$ python3 -q
>>> import numpy as np
>>> np.set_printoptions(suppress=True, linewidth=120)
>>> J = np.array([[-1, -1, -1, -1],
...     [-1, -2, -2, -2],
...     [-1, -2, -3, -3],
...     [-1, -2, -3, -4]])
>>> print(J)
[[-1 -1 -1 -1]
 [-1 -2 -2 -2]
 [-1 -2 -3 -3]
 [-1 -2 -3 -4]]
>>> evals, vecs = np.linalg.eigh(J)
>>> print(np.round(np.linalg.eigvalsh(J + 2 * np.eye(4)), 3))
[-6.291  1.     1.574  1.717]
>>> print(np.unique(evals.round(6) + 0, return_counts=True)[1])
[1 1 1 1]
>>> out = J / np.sqrt((J ** 2).mean(axis=1, keepdims=True))
>>> print(out[0])
[-1. -1. -1. -1.]
>>> print(np.linalg.matrix_rank(J - J.mean(axis=1, keepdims=True)))
3
>>> print(np.round(np.linalg.norm(out, axis=1), 3))
[2. 2. 2. 2.]
>>> out = np.array([[-3], [1], [3], [-1]])
>>> W2 = np.array([[0, 5, -1, -1]])
>>> rng = np.random.default_rng(49)
>>> X = out @ W2 + 0.3 * rng.normal(size=(4, 4))
>>> print(X.round(3))
[[  0.171 -14.585   3.072   2.544]
 [  0.036   5.033  -1.176  -1.491]
 [ -0.021  14.425  -3.05   -3.005]
 [  0.732  -4.672   1.267   1.151]]
>>> out = np.linalg.inv(X)
>>> print(round(np.linalg.det(X) * np.linalg.det(out), 3))
1.0
>>> print(np.allclose(out, X.T))
False
>>> print(np.round(np.linalg.cond(X), 3))
629.777
>>> x0 = np.array([5, 3, 2, 0])
>>> rhs = X @ x0
>>> print(rhs.round(3))
[-36.756  12.926  37.069  -7.822]
>>> print(np.round(np.linalg.solve(X, X[:, 3]), 3) + 0)
[0. 0. 0. 1.]
>>> print(np.round(np.linalg.solve(X, rhs + X[:, 1]), 3) + 0)
[5. 4. 2. 0.]
>>> print(np.round(np.linalg.solve(X.T, X[1]), 3) + 0)
[0. 1. 0. 0.]
>>> print(np.round(np.linalg.solve(X, 5 * rhs), 3) + 0)
[25. 15. 10.  0.]
>>> P = np.triu(np.array([[1, 2, -1, 1], [-1, 1, -2, 0], [-1, -1, 1, -1], [0, -2, 0, -2]]), 1) + np.eye(4)
>>> out = P @ X @ np.linalg.inv(P)
>>> print(np.linalg.matrix_rank(out))
4
>>> print(np.round(np.trace(out), 3), round(float(np.trace(X)), 3))
3.304 3.304
>>> print(np.round(np.poly(out), 3))
[ 1.    -3.304  0.005 -4.242  0.382]
>>> E = np.load("out8.npy")
>>> print(E)
[[2 1 0 0 0 0]
 [1 0 0 0 0 0]
 [4 3 0 0 0 0]
 [0 0 2 1 0 0]
 [0 0 1 0 0 0]
 [0 0 4 3 0 0]
 [0 0 0 0 2 1]
 [0 0 0 0 1 0]
 [0 0 0 0 4 3]]
>>> blk = np.stack([E, 2 * E, E[::-1]])
>>> print(np.round(np.linalg.norm(blk, axis=(1, 2)), 3))
[ 9.644 19.287  9.644]
>>> print(np.linalg.matrix_rank(blk.reshape(3, -1)))
2
>>> print((blk @ E.T).shape)
(3, 9, 9)
>>> print(blk.sum(axis=0))
[[ 6  3  0  0  4  3]
 [ 3  0  0  0  1  0]
 [12  9  0  0  2  1]
 [ 0  0 10  6  0  0]
 [ 0  0  4  0  0  0]
 [ 0  0 14 10  0  0]
 [ 4  3  0  0  6  3]
 [ 1  0  0  0  3  0]
 [ 2  1  0  0 12  9]]
>>> print(np.einsum("bij,cij->bc", blk, blk))
[[ 93 186  23]
 [186 372  46]
 [ 23  46  93]]
>>> print(blk.shape)
(3, 9, 6)
>>> print(np.linalg.matrix_rank(blk))
[6 6 6]
>>> x0 = np.array([-2, -1, -5, -6, 1, -9])
>>> print((E @ x0).argmax())
7
>>> print(E @ np.ones(6))
[3. 1. 7. 3. 1. 7. 3. 1. 7.]
>>> print(E @ x0)
[ -5  -2 -11 -16  -5 -38  -7   1 -23]
>>> print(E @ (2 * x0))
[-10  -4 -22 -32 -10 -76 -14   2 -46]
>>> print(np.linalg.norm(E @ x0) <= np.linalg.norm(E, 2) * np.linalg.norm(x0) + 1e-9)
True
>>> print(E @ np.eye(6)[5])
[0. 0. 0. 0. 0. 0. 1. 0. 3.]
>>> P = E @ np.linalg.solve(E.T @ E, E.T)
>>> print(np.round(np.diag(P), 3))
[0.357 0.714 0.929 0.357 0.714 0.929 0.357 0.714 0.929]
>>> print(np.allclose(P @ P, P))
True
>>> print(np.round(np.linalg.eigvalsh(P), 3) + 0)
[0. 0. 0. 1. 1. 1. 1. 1. 1.]
>>> u, r1 = E[3], E[2]
>>> print(u @ u)
5
>>> print(u @ r1)
0
>>> p = (u @ r1) / (u @ u) * u
>>> print(np.outer(u, r1))
[[0 0 0 0 0 0]
 [0 0 0 0 0 0]
 [8 6 0 0 0 0]
 [4 3 0 0 0 0]
 [0 0 0 0 0 0]
 [0 0 0 0 0 0]]
>>> print((r1 - p) @ u)
0.0
>>> print(np.linalg.matrix_rank(np.outer(u, r1)))
1
>>> print(round(float(np.linalg.norm(u + r1) ** 2 + np.linalg.norm(u - r1) ** 2), 3))
60.0
>>> data = np.loadtxt("arr.csv", delimiter=",")
>>> print(data.round(3))
[[-0.5    0.866  0.     0.   ]
 [-0.866 -0.5    0.     0.   ]
 [ 0.     0.     1.     0.   ]
 [ 0.     0.     0.     1.   ]]
>>> print(np.round(np.linalg.svd(data, compute_uv=False), 3))
[1. 1. 1. 1.]
>>> print(data[:, 0] @ data[:, 2])
0.0
>>> print(np.round(np.linalg.pinv(data), 3))
[[-0.5   -0.866  0.     0.   ]
 [ 0.866 -0.5    0.     0.   ]
 [ 0.     0.     1.     0.   ]
 [ 0.     0.     0.     1.   ]]
>>> x0 = np.array([5, 3, 6, -2])
>>> print(np.round(data.T @ (data @ x0), 3))
[ 5.  3.  6. -2.]
>>> print(round(float(np.linalg.norm(x0)), 3), round(np.linalg.norm(data @ x0), 3))
8.602 8.602
>>> print([p for p in range(1, 25) if np.allclose(np.linalg.matrix_power(data, p), np.eye(4))])
[3, 6, 9, 12, 15, 18, 21, 24]
>>> print(np.flatnonzero(np.linalg.matrix_power((data != 0) + (data.T != 0) + np.eye(4), 4)[2]))
[2]
>>> print(np.round(np.linalg.det(data), 3))
1.0
>>> print((data != 0).astype(int))
[[1 1 0 0]
 [1 1 0 0]
 [0 0 1 0]
 [0 0 0 1]]
>>> A = np.load("w.npy")
>>> print(A)
[[-1  0 -1 -1]
 [ 2 -2  2 -2]
 [ 2  0 -1 -2]
 [ 3 -4  3 -5]]
>>> left, sv, Vh = np.linalg.svd(A)
>>> vecs = Vh[:(sv > 1e-8).sum()]
>>> x0 = A[3] + 3 * A[2] + rng.integers(2) * np.eye(4)[2]
>>> print(x0)
[  9.  -4.   1. -11.]
>>> print(np.linalg.matrix_rank(np.vstack([A, x0])))
4
>>> print(np.round(vecs.T @ vecs, 3))
[[ 0.984  0.097  0.065 -0.048]
 [ 0.097  0.419 -0.387  0.29 ]
 [ 0.065 -0.387  0.742  0.194]
 [-0.048  0.29   0.194  0.855]]
>>> print(np.linalg.lstsq(A[:-1].T, A[-1])[2])
3
>>> print(np.round(A @ np.linalg.pinv(A) @ A, 3) + 0)
[[-1.  0. -1. -1.]
 [ 2. -2.  2. -2.]
 [ 2.  0. -1. -2.]
 [ 3. -4.  3. -5.]]
>>> print(np.allclose(A[:-1].T @ np.linalg.lstsq(A[:-1].T, A[-1])[0], A[-1]))
True
>>> print(np.unique(A.round(6), axis=0).shape)
(4, 4)
